$ ipython --no-banner

In [1]: import numpy as np

In [2]: import numpy.linalg as la

In [3]: np.set_printoptions(precision=2, suppress=True, linewidth=140)

In [4]: rnd = lambda a: np.round(a, 2) + 0

In [5]: A = np.load("w.npy")

In [6]: print(A)
[[ 2  0  0]
 [ 0  4  5]
 [ 0 -1  2]]

In [7]: x0 = np.array([1, 4, 0])

In [8]: y = A @ x0

In [9]: beta, lr = np.zeros(3), 1 / la.norm(A, 2) ** 2

In [10]: for i in range(250):
    ...:     beta -= lr * A.T @ (A @ beta - y)
    ...:     if i % 50 == 0: print(i, round(la.norm(A @ beta - y), 2))
    ...: 
0 6.16
50 0.04
100 0.0
150 0.0
200 0.0

In [11]: print(rnd(beta))
[1. 4. 0.]

In [12]: rng = np.random.default_rng(9082)

In [13]: labels = rng.permutation(3)

In [14]: print(labels)
[1 0 2]

In [15]: Y = A[labels][:, labels]

In [16]: print(Y)
[[ 4  0  5]
 [ 0  2  0]
 [-1  0  2]]

In [17]: M = np.array([[-2, 0], [0, 1]])

In [18]: # equal to its transpose

In [19]: blk = np.stack([M, 5 * M, M[::-1]])

In [20]: print(la.matrix_rank(blk))
[2 2 2]

In [21]: print(np.einsum("bij,cij->bc", blk, blk))
[[  5  25   0]
 [ 25 125   0]
 [  0   0   5]]

In [22]: print(rnd(la.norm(blk, axis=(1, 2))))
[ 2.24 11.18  2.24]

In [23]: r0 = np.array([-8, -8])

In [24]: print(np.correlate(M[1], M[0], "full"))
[ 0  0 -2]

In [25]: print(np.polyval(r0, M[1]))
[ -8 -16]

In [26]: J = np.loadtxt("block19.csv", delimiter=",")

In [27]: print(rnd(J))
[[-0.51 -0.85 -0.16]
 [ 0.61 -0.22 -0.76]
 [ 0.61 -0.49  0.63]]

In [28]: # keeps lengths

In [29]: x0 = np.array([4, -9, -7])

In [30]: print(rnd(la.inv(J)))
[[-0.51  0.61  0.61]
 [-0.85 -0.22 -0.49]
 [-0.16 -0.76  0.63]]

In [31]: print(rnd(J.T @ (J @ x0)))
[ 4. -9. -7.]

In [32]: print(3 - la.matrix_rank(J - np.eye(3), tol=1e-8))
1

In [33]: print(rnd(np.sort(np.abs(np.degrees(np.angle(la.eigvals(J)))))))
[  0.   123.36 123.36]

In [34]: print([p for p in range(1, 25) if np.allclose(la.matrix_power(J, p), np.eye(3))])
[]
